$ python3 -q
>>> import numpy as np
>>> np.set_printoptions(precision=2, suppress=True, linewidth=160, floatmode="fixed")
>>> tidy = lambda a: np.round(a, 2) + 0
>>> mat = np.loadtxt("a.csv", delimiter=",")
>>> mat
array([[ -8.00, -11.00,   6.00,  -5.00],
       [-10.00, -30.00,  22.00, -10.00],
       [-10.00, -11.00,   8.00,  -5.00],
       [ 10.00,  41.00, -32.00,  11.00]])
>>> U, sv, vt = np.linalg.svd(mat, full_matrices=False)
>>> tidy(sv)
array([70.58,  8.99,  1.64,  0.55])
>>> (sv > 1e-8).sum()
np.int64(4)
>>> tidy(np.abs(vt[0]))
array([0.24, 0.75, 0.57, 0.23])
>>> tidy(vt @ vt.T)
array([[1.00, 0.00, 0.00, 0.00],
       [0.00, 1.00, 0.00, 0.00],
       [0.00, 0.00, 1.00, 0.00],
       [0.00, 0.00, 0.00, 1.00]])
>>> tidy(np.cumsum(sv ** 2) / np.sum(sv ** 2))
array([0.98, 1.00, 1.00, 1.00])
>>> np.allclose(U * sv @ vt, mat)
True
>>> rng = np.random.default_rng(10)
>>> out = mat + rng.integers(-2, 3, (4, 1)) @ rng.integers(-2, 3, (1, 4))
>>> out
array([[ -7.00,  -9.00,   6.00,  -7.00],
       [ -8.00, -26.00,  22.00, -14.00],
       [-11.00, -13.00,   8.00,  -3.00],
       [  9.00,  39.00, -32.00,  13.00]])
>>> np.linalg.matrix_rank(out - mat, tol=1e-8)
np.int64(1)
>>> tidy(np.linalg.svd(out - mat, compute_uv=False))
array([7.94, 0.00, 0.00, 0.00])
>>> J = np.diag(np.array([-3, 0, -1, 2, 3, -1]))
>>> J
array([[-3,  0,  0,  0,  0,  0],
       [ 0,  0,  0,  0,  0,  0],
       [ 0,  0, -1,  0,  0,  0],
       [ 0,  0,  0,  2,  0,  0],
       [ 0,  0,  0,  0,  3,  0],
       [ 0,  0,  0,  0,  0, -1]])
>>> evals, evecs = np.linalg.eigh(J)
>>> print(evals)
[-3.00 -1.00 -1.00  0.00  2.00  3.00]
>>> print(tidy(np.linalg.svd(J, compute_uv=False)))
[3.00 3.00 2.00 1.00 1.00 0.00]
>>> (evals > 1e-8).sum(), (evals < -1e-8).sum()
(np.int64(2), np.int64(3))
>>> K = np.loadtxt("mat.csv", delimiter=",")
>>> K
array([[-1.00,  2.00,  1.00,  1.00,  1.00,  0.00,  0.00,  0.00,  2.00,  0.00,  0.00,  1.00,  1.00],
       [ 0.00,  4.00,  0.00,  3.00,  0.00,  0.00,  2.00,  2.00,  3.00,  3.00,  4.00,  2.00,  2.00],
       [ 0.00,  4.00,  0.00,  2.00,  1.00,  0.00,  1.00,  1.00,  1.00,  4.00,  2.00,  5.00,  1.00],
       [ 0.00,  1.00,  1.00,  3.00,  3.00,  1.00,  0.00,  1.00,  3.00,  0.00,  0.00,  0.00,  5.00],
       [ 0.00,  2.00,  2.00,  4.00,  3.00,  4.00,  1.00,  1.00,  0.00,  4.00,  5.00,  1.00,  5.00],
       [ 0.00,  1.00,  5.00,  0.00,  0.00,  0.00,  5.00,  4.00,  4.00,  5.00,  5.00,  0.00,  0.00],
       [ 0.00,  1.00,  5.00,  1.00,  2.00,  1.00,  4.00,  0.00,  1.00,  5.00,  4.00,  3.00,  0.00],
       [ 0.00,  2.00,  2.00,  5.00,  1.00,  1.00,  3.00,  0.00,  4.00,  2.00,  5.00,  4.00,  3.00],
       [ 0.00,  4.00,  5.00,  0.00,  0.00,  0.00,  4.00,  4.00,  3.00,  3.00,  1.00,  3.00,  3.00],
       [ 0.00,  2.00,  2.00,  2.00,  3.00,  2.00,  0.00,  5.00,  3.00,  5.00,  1.00,  3.00,  2.00],
       [ 0.00,  1.00,  3.00,  2.00,  5.00,  3.00,  0.00,  3.00,  1.00,  3.00,  1.00,  1.00,  1.00],
       [ 0.00,  1.00,  1.00,  5.00,  5.00,  0.00,  2.00,  4.00,  2.00,  2.00,  1.00,  5.00,  0.00],
       [ 0.00,  3.00,  0.00,  1.00,  2.00,  5.00,  4.00,  2.00,  3.00,  1.00,  4.00,  1.00,  5.00]])
>>> f = np.array([0, 0, -2, 0, 0, 0, 2, 1, -1, -1, 2, 0, 1])
>>> out = K + np.outer(f, np.eye(13)[7])
>>> tidy(np.linalg.det(out) / np.linalg.det(K)), tidy(1 + np.linalg.solve(K, f)[7])
(np.float64(-0.23), np.float64(-0.23))
>>> np.linalg.matrix_rank(out - K)
np.int64(1)
>>> m1 = np.loadtxt("block3.csv", delimiter=",")
>>> tidy(m1)
array([[-0.89,  0.64, -0.48,  0.24,  0.56, -0.80,  0.31,  0.68,  0.77, -0.11, -0.64],
       [ 0.77, -0.25, -1.05,  0.13,  0.84, -0.28, -0.09, -1.06,  0.23, -0.45, -0.20],
       [ 0.65,  1.11, -0.53,  0.25, -0.97, -0.12,  0.43,  0.18,  0.08, -0.69,  0.60],
       [-0.30, -0.65,  0.00, -0.45, -0.01,  0.05, -0.81,  0.45,  0.76, -1.16,  0.71],
       [ 0.30, -0.16,  0.40,  0.00, -0.42,  0.77,  0.58, -0.36,  1.47,  0.13, -0.56],
       [ 0.18,  0.55,  0.68,  0.21,  0.67, -0.45, -0.15, -0.37,  0.64,  0.67,  1.22],
       [ 0.59,  0.57,  0.08,  0.45, -0.13,  0.17, -1.54,  0.32,  0.20,  0.27, -0.68],
       [ 0.41,  0.59,  0.85, -0.10,  1.04,  0.61,  0.35,  0.31, -0.37, -0.92, -0.30],
       [ 0.53,  0.20,  0.39, -1.52, -0.24, -0.97, -0.03, -0.09,  0.07,  0.06, -0.45],
       [-0.95,  0.51,  0.55,  0.20, -0.42, -0.19, -0.36, -1.29, -0.15, -0.64, -0.27],
       [-0.53,  0.77, -0.75, -1.03,  0.26,  1.05, -0.25, -0.21,  0.02,  0.40,  0.25]])
>>> out = np.array([[-3, -2, 3],
...     [-3, -2, 2],
...     [0, 2, -2],
...     [-1, 2, 3],
...     [1, 0, 3],
...     [3, 0, 3],
...     [-3, -3, 1],
...     [-3, 0, -3],
...     [2, 1, 0],
...     [1, 1, -1],
...     [2, 2, 0]])
>>> np.linalg.matrix_rank(np.vstack([m1, out.T]))
np.int64(11)
